$ python -q
>>> import numpy as np
>>> import numpy.linalg as la
>>> np.set_printoptions(precision=2, suppress=True, linewidth=160)
>>> other = np.array([[-3, 1], [-2, 3]])
>>> data = np.tril(other)
>>> data
array([[-3,  0],
       [-2,  3]])
>>> # triangular, det is the product of the diagonal
>>> data @ data
array([[9, 0],
       [0, 9]])
>>> la.matrix_power(data - np.diag(np.diag(data)), 2)
array([[0, 0],
       [0, 0]])
>>> [int(la.matrix_rank(la.matrix_power(data, p))) for p in range(1, 3)]
[2, 2]
>>> print(np.sort(la.eigvals(data)))
[-3.  3.]
>>> r0 = np.array([-4, -4, -1])
>>> np.polyval(r0, data[1])
array([ -9, -49])
>>> np.convolve(data[1], r0)
array([  8,  -4, -10,  -3])
>>> mat = np.load("data.npy")
>>> print(mat)
[[-4  0 -2 -2 -6]
 [ 0 -6 -1  5 -1]
 [-2 -1 -4 -2  0]
 [-2  5 -2 -4 -1]
 [-6 -1  0 -1 -4]]
>>> r0, v = mat[0], mat[2]
>>> r0 @ v
np.int64(20)
>>> pr = (r0 @ v) / (r0 @ r0) * r0
>>> round(la.norm(r0 + v) ** 2 + la.norm(r0 - v) ** 2, 2)
np.float64(170.0)
>>> pr
array([-1.33,  0.  , -0.67, -0.67, -2.  ])
>>> la.matrix_rank(np.outer(r0, v))
np.int64(1)
>>> W0 = np.load("mat.npy")
>>> W0
array([[ 1.19,  1.78, -0.03],
       [-0.98, -1.4 ,  0.02],
       [ 4.73,  7.15,  0.06],
       [ 3.42,  5.  ,  0.05],
       [ 5.04,  7.43, -0.01],
       [ 1.67,  2.51, -0.05],
       [ 1.99,  3.03, -0.05],
       [ 1.41,  2.12,  0.02],
       [-4.17, -6.19,  0.01],
       [-2.14, -3.16, -0.02],
       [ 1.54,  2.28,  0.  ],
       [-1.11, -1.88, -0.09],
       [-0.27, -0.36, -0.01],
       [ 0.8 ,  1.29,  0.01],
       [-2.14, -3.05, -0.06],
       [ 1.26,  1.74,  0.03],
       [ 2.2 ,  3.41,  0.  ],
       [-2.87, -4.12,  0.04],
       [ 1.34,  2.07,  0.  ],
       [ 0.36,  0.55, -0.04],
       [-1.65, -2.58,  0.02],
       [ 1.96,  2.78,  0.02],
       [ 0.45,  0.67,  0.05],
       [ 0.05,  0.08,  0.04],
       [-0.85, -1.31, -0.03],
       [-2.44, -3.66, -0.02],
       [-0.2 , -0.42, -0.03],
       [ 2.42,  3.68,  0.  ],
       [ 4.33,  6.49, -0.05],
       [-1.99, -3.02, -0.02],
       [-3.37, -5.07,  0.02],
       [-0.88, -1.44, -0.01]])
>>> Z = W0[[28, 17]].astype(float)
>>> for _ in range(5):
...     labels = la.norm(W0[:, None] - Z, axis=-1).argmin(axis=1)
...     Z = np.array([W0[labels == j].mean(axis=0) for j in range(2)])
... 
>>> print(labels)
[0 1 0 0 0 0 0 0 1 1 0 1 1 0 1 0 0 1 0 1 1 0 1 1 1 1 1 0 0 1 1 1]
>>> np.bincount(labels)
array([15, 17])
>>> Z[1] - Z[0]
array([-3.78, -5.66, -0.01])
>>> Z
array([[ 2.35,  3.52,  0.  ],
       [-1.42, -2.14, -0.01]])
>>> x = np.array([-7, -3, -5])
>>> target = W0 @ x
>>> la.lstsq(W0, target)[0]
array([-7., -3., -5.])
>>> print(la.solve(W0.T @ W0, W0.T @ target))
[-7. -3. -5.]
>>> rng = np.random.default_rng(674)
>>> target = target + 0.3 * rng.normal(size=32)
>>> target
array([-13.26,  11.4 , -54.93, -39.01, -58.13, -19.25, -23.31, -15.99,  47.53,  24.85, -17.2 ,  13.55,   3.15,  -9.9 ,  24.1 , -14.34, -25.88,  32.16, -15.88,
        -3.89,  19.02, -22.53,  -4.74,  -0.94,  10.  ,  28.32,   2.98, -28.1 , -49.55,  22.63,  38.36,  10.43])
>>> b, *_ = la.lstsq(W0, target)
>>> print([round(float(la.norm(la.solve(W0.T @ W0 + lam * np.eye(3), W0.T @ target))), 2) for lam in (0, 1, 10, 100)])
[8.12, 6.4, 6.29, 5.42]
>>> np.round(W0.T @ (target - W0 @ b), 2) + 0
array([0., 0., 0.])
>>> b
array([-7.16, -2.9 , -2.49])
>>> K = np.load("run16.npy")
>>> K
array([[ 2.47,  1.69, -2.43, -8.87,  1.99,  1.56],
       [-0.28,  1.36,  3.29,  7.24, -5.9 ,  0.01],
       [-0.25, -4.04,  2.31,  5.42, -0.47,  6.98],
       [ 3.61,  8.57, -2.41, -0.07, -0.77, -2.67],
       [-0.49,  5.97, -1.14,  7.37,  2.54,  1.41],
       [-1.94, -7.46, -2.37, -1.56,  2.69,  5.04],
       [-5.56,  3.09, -1.74, -7.39,  1.08,  0.9 ],
       [ 8.32, -0.48,  2.53, -3.84, -2.48,  1.82],
       [-0.22,  7.54, -4.35,  4.41,  2.01,  0.76],
       [ 0.47, -1.83,  6.06, -3.7 , -3.26,  5.95],
       [ 0.8 ,  3.44, -3.89,  6.26, -0.13,  5.76],
       [-5.57, -5.17,  2.25, -2.82, -2.34,  4.87],
       [-8.68,  0.09,  1.69,  2.9 ,  3.56,  0.84],
       [-7.53,  2.  ,  1.36,  2.69, -5.41,  0.96],
       [-1.96,  4.7 ,  0.49, -4.1 ,  1.5 ,  7.4 ],
       [ 3.36,  0.99,  7.05,  0.  , -2.79, -5.5 ],
       [-4.26,  2.58, -1.31, -0.46,  8.54,  0.55],
       [-6.75,  1.8 ,  2.54,  4.37,  2.26, -4.52],
       [-0.34,  0.67,  8.15, -1.54, -4.51, -3.21],
       [ 5.8 , -1.37,  6.39,  0.2 , -4.82,  0.62],
       [ 5.08, -1.71, -0.43, -8.24, -1.72, -0.48],
       [-1.1 , -3.07, -1.11,  7.05,  4.93, -3.76],
       [ 0.18,  6.77,  2.81,  2.55, -3.72,  5.09],
       [ 6.31, -3.58,  6.01,  2.74,  1.7 , -0.88],
       [ 2.83, -8.7 , -3.68, -0.76,  0.73, -1.3 ],
       [ 1.23,  1.87, -7.3 ,  5.15, -0.69,  3.84],
       [-4.55,  0.18,  6.86, -3.4 , -2.09,  4.04]])
>>> labels = K[:, 2] > np.median(K[:, 2])
>>> r0 = K[labels].mean(axis=0) - K[~labels].mean(axis=0)
>>> labels.astype(int)
array([0, 1, 1, 0, 0, 0, 0, 1, 0, 1, 0, 1, 1, 0, 0, 1, 0, 1, 1, 1, 0, 0, 1, 1, 0, 0, 1])
>>> ((K - K.mean(axis=0)) @ r0 > 0).astype(int)
array([0, 1, 1, 0, 0, 0, 0, 1, 0, 1, 0, 1, 0, 1, 0, 1, 0, 1, 1, 1, 0, 0, 1, 1, 0, 0, 1])
>>> r0
array([ 0.35, -1.82,  6.62,  0.67, -3.15, -0.19])
>>> A = np.array([[-3, 3, -5, -5, -9, -1, 2],
...     [0, 0, 0, 0, 0, 0, 0],
...     [-3, 3, -5, -5, -9, -1, 2]])
>>> # rows 0 and 2 are equal
>>> rank = la.matrix_rank(A)
>>> rank
np.int64(1)
>>> ns = la.svd(A)[2][rank:].T
>>> ns @ ns.T
array([[ 0.94,  0.06, -0.1 , -0.1 , -0.18, -0.02,  0.04],
       [ 0.06,  0.94,  0.1 ,  0.1 ,  0.18,  0.02, -0.04],
       [-0.1 ,  0.1 ,  0.84, -0.16, -0.29, -0.03,  0.06],
       [-0.1 ,  0.1 , -0.16,  0.84, -0.29, -0.03,  0.06],
       [-0.18,  0.18, -0.29, -0.29,  0.47, -0.06,  0.12],
       [-0.02,  0.02, -0.03, -0.03, -0.06,  0.99,  0.01],
       [ 0.04, -0.04,  0.06,  0.06,  0.12,  0.01,  0.97]])
>>> [int(la.matrix_rank(A[:, :j + 1])) for j in range(7)]
[1, 1, 1, 1, 1, 1, 1]
>>> [int(la.matrix_rank(np.delete(A, i, axis=0))) for i in range(3)]
[1, 1, 1]
>>> U, s, Vt = la.svd(A)
>>> s.round(2) + 0
array([17.55,  0.  ,  0.  ])
>>> np.argmax(s[:-1] / (s[1:] + 1e-6)) + 1
np.int64(1)
>>> other = U[:, :1] @ np.diag(s[:1]) @ Vt[:1]
>>> round(float(np.abs(A - other).max()), 2)
0.0
>>> E = np.diag(np.array([3, -2, -3, -2, -2]))
>>> print(E)
[[ 3  0  0  0  0]
 [ 0 -2  0  0  0]
 [ 0  0 -3  0  0]
 [ 0  0  0 -2  0]
 [ 0  0  0  0 -2]]
>>> # splits into 5 blocks
>>> vals, vecs = la.eigh(E)
>>> la.eigvalsh(E + 3 * np.eye(5))
array([0., 1., 1., 1., 6.])
>>> la.eigvalsh(E @ E)
array([4., 4., 4., 9., 9.])
>>> la.svd(E, compute_uv=False)
array([3., 3., 2., 2., 2.])
>>> np.unique(vals.round(6) + 0, return_counts=True)[1]
array([1, 3, 1])
>>> vals
array([-3., -2., -2., -2.,  3.])
>>> vals.sum(), np.trace(E)
(np.float64(-6.0), np.int64(-6))
